% ipython --no-banner

In [1]: import numpy as np

In [2]: import numpy.linalg as la

In [3]: np.set_printoptions(suppress=True, linewidth=160)

In [4]: arr = np.loadtxt("dump.csv", delimiter=",")

In [5]: print(arr)
[[ 6.  3.  3. -5.]
 [ 2.  6. -3.  0.]
 [ 0.  0.  7.  5.]
 [ 0.  0. -9. -4.]]

In [6]: rng = np.random.default_rng(869)

In [7]: z = rng.permutation(4)

In [8]: M2 = arr[:, z] * rng.choice([-1, 1], 4)

In [9]: M2
Out[9]: 
array([[ 6., -5., -3., -3.],
       [ 2.,  0., -6.,  3.],
       [ 0.,  5., -0., -7.],
       [ 0., -4., -0.,  9.]])

In [10]: left, _, Vh = la.svd(arr.T @ M2)

In [11]: print(np.round(left @ Vh, 4) + 0)
[[ 1.  0.  0.  0.]
 [ 0.  0. -1.  0.]
 [ 0.  0.  0. -1.]
 [ 0.  1.  0.  0.]]

In [12]: z
Out[12]: array([0, 3, 1, 2])

In [13]: print(np.round(la.lstsq(arr, M2)[0], 4) + 0)
[[ 1.  0.  0.  0.]
 [ 0.  0. -1.  0.]
 [ 0.  0.  0. -1.]
 [ 0.  1.  0.  0.]]

In [14]: q, Rm = la.qr(arr)

In [15]: round(abs(Rm[0, 0]), 4), np.round(la.norm(arr[:, 0]), 4)
Out[15]: (np.float64(6.3246), np.float64(6.3246))

In [16]: q.round(4)
Out[16]: 
array([[-0.9487, -0.3162,  0.    ,  0.    ],
       [-0.3162,  0.9487,  0.    ,  0.    ],
       [-0.    , -0.    , -0.6139,  0.7894],
       [-0.    , -0.    ,  0.7894,  0.6139]])

In [17]: np.round(q.T @ q, 4) + 0
Out[17]: 
array([[1., 0., 0., 0.],
       [0., 1., 0., 0.],
       [0., 0., 1., 0.],
       [0., 0., 0., 1.]])

In [18]: np.trace(q @ q.T)
Out[18]: np.float64(4.0)

In [19]: J = np.array([[1, 0, 0, 0], [3, 1, 0, 0], [1, 5, 1, 0], [3, 0, 1, 1]])

In [20]: [int(la.matrix_rank(la.matrix_power(J, p))) for p in range(1, 5)]
Out[20]: [4, 4, 4, 4]

In [21]: def softmax(z):
    ...:     e = np.exp(z - z.max(axis=-1, keepdims=True))
    ...:     return e / e.sum(axis=-1, keepdims=True)
    ...: 

In [22]: np.round(softmax(10 * J[2]), 4) + 0
Out[22]: array([0., 1., 0., 0.])

In [23]: np.round(softmax(J[2] + -1), 4)
Out[23]: array([0.0176, 0.9584, 0.0176, 0.0065])

In [24]: att = J @ J.T / np.sqrt(4)

In [25]: np.round(softmax(att), 4) + 0
Out[25]: 
array([[0.1345, 0.3655, 0.1345, 0.3655],
       [0.0151, 0.4989, 0.1835, 0.3026],
       [0.    , 0.0001, 0.9999, 0.    ],
       [0.0129, 0.2597, 0.0213, 0.706 ]])

In [26]: print(round(la.det(J[::-1]), 4))
1.0

In [27]: np.einsum("ij,ji->", J, J)
Out[27]: np.int64(4)

In [28]: round(la.det(2 * J), 4), np.round(la.det(J), 4)
Out[28]: (np.float64(16.0), np.float64(1.0))

In [29]: round(la.det(J.T), 4)
Out[29]: np.float64(1.0)

In [30]: np.poly(J)
Out[30]: array([ 1., -4.,  6., -4.,  1.])

In [31]: np.einsum("ii->", J)
Out[31]: np.int64(4)

In [32]: round(float(la.eigvals(J).sum().real), 4)
Out[32]: 4.0

In [33]: np.kron(np.eye(2, dtype=int), J)
Out[33]: 
array([[1, 0, 0, 0, 0, 0, 0, 0],
       [3, 1, 0, 0, 0, 0, 0, 0],
       [1, 5, 1, 0, 0, 0, 0, 0],
       [3, 0, 1, 1, 0, 0, 0, 0],
       [0, 0, 0, 0, 1, 0, 0, 0],
       [0, 0, 0, 0, 3, 1, 0, 0],
       [0, 0, 0, 0, 1, 5, 1, 0],
       [0, 0, 0, 0, 3, 0, 1, 1]])

In [34]: M2 = J / np.sqrt((J ** 2).mean(axis=1, keepdims=True))

In [35]: J - J.mean(axis=1, keepdims=True)
Out[35]: 
array([[ 0.75, -0.25, -0.25, -0.25],
       [ 2.  ,  0.  , -1.  , -1.  ],
       [-0.75,  3.25, -0.75, -1.75],
       [ 1.75, -1.25, -0.25, -0.25]])

In [36]: la.matrix_rank(M2) == la.matrix_rank(J)
Out[36]: np.True_

In [37]: np.round(la.norm(M2, axis=1), 4)
Out[37]: array([2., 2., 2., 2.])

In [38]: X = rng.normal(size=(26, 3)) + 20 * np.array([1, 2, 2])

In [39]: X.round(4)
Out[39]: 
array([[19.3128, 42.6433, 40.6682],
       [19.62  , 40.313 , 40.8368],
       [20.6285, 40.9868, 38.1078],
       [19.0045, 40.9233, 41.3766],
       [21.0364, 38.8793, 40.8032],
       [20.4788, 40.9084, 41.2901],
       [18.5151, 42.0528, 39.928 ],
       [20.7079, 39.5042, 39.143 ],
       [20.4796, 39.9529, 38.7931],
       [19.6252, 40.6659, 42.0747],
       [20.0953, 40.9238, 39.8141],
       [19.3575, 41.2091, 40.6703],
       [20.6643, 40.2416, 40.8441],
       [18.8484, 41.0925, 40.3333],
       [19.2708, 41.2814, 40.5749],
       [20.7197, 38.5381, 39.8316],
       [19.9379, 39.6442, 40.1169],
       [18.7983, 40.2   , 40.873 ],
       [20.3188, 41.2662, 40.8901],
       [19.3423, 39.6066, 40.5229],
       [19.7631, 40.2649, 38.1333],
       [19.2285, 39.9585, 41.8881],
       [21.3082, 40.2702, 40.2187],
       [19.1695, 41.0596, 39.1624],
       [19.3216, 40.9597, 38.7001],
       [19.8171, 40.1554, 38.9426]])

In [40]: vec = np.array([3, -3, 3, 0])

In [41]: rhs = arr @ vec

In [42]: rhs
Out[42]: array([ 18., -21.,  21., -27.])

In [43]: print(np.round(la.solve(arr, rhs), 4) + 0)
[ 3. -3.  3.  0.]

In [44]: np.round(la.solve(arr, -2 * rhs), 4) + 0
Out[44]: array([-6.,  6., -6.,  0.])

In [45]: W0 = np.array([[0.2, 1.5, -1.3],
    ...:     [0.1, 0.0, 0.6],
    ...:     [1.1, 1.8, 0.1],
    ...:     [-0.3, -0.4, -0.9],
    ...:     [-0.8, 0.1, -0.7],
    ...:     [0.4, 0.1, -2.4],
    ...:     [-0.2, -1.2, -0.7],
    ...:     [-0.1, 0.6, -0.2],
    ...:     [-1.8, 1.8, -0.9],
    ...:     [0.0, 0.1, -0.5],
    ...:     [1.2, -0.5, -0.8],
    ...:     [0.3, 0.0, 0.4],
    ...:     [0.2, -0.1, -0.5],
    ...:     [0.2, 1.2, -1.5],
    ...:     [0.7, 1.5, -1.1],
    ...:     [0.2, 1.7, 0.7],
    ...:     [-0.5, -0.7, -1.7],
    ...:     [-1.4, 1.7, 1.5],
    ...:     [-0.9, -1.9, 0.2]])

In [46]: W0[:, 1] = 4 * W0[:, 0] + 0.3 * rng.normal(size=19)

In [47]: W0.round(4)
Out[47]: 
array([[ 0.2   ,  0.8107, -1.3   ],
       [ 0.1   ,  0.5288,  0.6   ],
       [ 1.1   ,  4.6139,  0.1   ],
       [-0.3   , -0.596 , -0.9   ],
       [-0.8   , -3.2536, -0.7   ],
       [ 0.4   ,  1.829 , -2.4   ],
       [-0.2   , -0.305 , -0.7   ],
       [-0.1   , -1.1541, -0.2   ],
       [-1.8   , -7.1215, -0.9   ],
       [ 0.    , -0.373 , -0.5   ],
       [ 1.2   ,  4.7614, -0.8   ],
       [ 0.3   ,  1.0714,  0.4   ],
       [ 0.2   ,  0.6448, -0.5   ],
       [ 0.2   ,  0.4542, -1.5   ],
       [ 0.7   ,  2.8358, -1.1   ],
       [ 0.2   ,  1.0132,  0.7   ],
       [-0.5   , -2.4083, -1.7   ],
       [-1.4   , -6.1133,  1.5   ],
       [-0.9   , -3.805 ,  0.2   ]])

In [48]: z = rng.permutation(3)

In [49]: M2 = W0[:, z] * rng.choice([-1, 1], 3)

In [50]: M2.round(4)
Out[50]: 
array([[ 0.8107,  1.3   ,  0.2   ],
       [ 0.5288, -0.6   ,  0.1   ],
       [ 4.6139, -0.1   ,  1.1   ],
       [-0.596 ,  0.9   , -0.3   ],
       [-3.2536,  0.7   , -0.8   ],
       [ 1.829 ,  2.4   ,  0.4   ],
       [-0.305 ,  0.7   , -0.2   ],
       [-1.1541,  0.2   , -0.1   ],
       [-7.1215,  0.9   , -1.8   ],
       [-0.373 ,  0.5   ,  0.    ],
       [ 4.7614,  0.8   ,  1.2   ],
       [ 1.0714, -0.4   ,  0.3   ],
       [ 0.6448,  0.5   ,  0.2   ],
       [ 0.4542,  1.5   ,  0.2   ],
       [ 2.8358,  1.1   ,  0.7   ],
       [ 1.0132, -0.7   ,  0.2   ],
       [-2.4083,  1.7   , -0.5   ],
       [-6.1133, -1.5   , -1.4   ],
       [-3.805 , -0.2   , -0.9   ]])

In [51]: left, _, Vh = la.svd(W0.T @ M2)

In [52]: print(np.round(left @ Vh, 4) + 0)
[[ 0.  0.  1.]
 [ 1.  0.  0.]
 [ 0. -1.  0.]]

In [53]: z
Out[53]: array([1, 2, 0])

In [54]: np.round(la.lstsq(W0, M2)[0], 4) + 0
Out[54]: 
array([[ 0.,  0.,  1.],
       [ 1.,  0.,  0.],
       [ 0., -1.,  0.]])
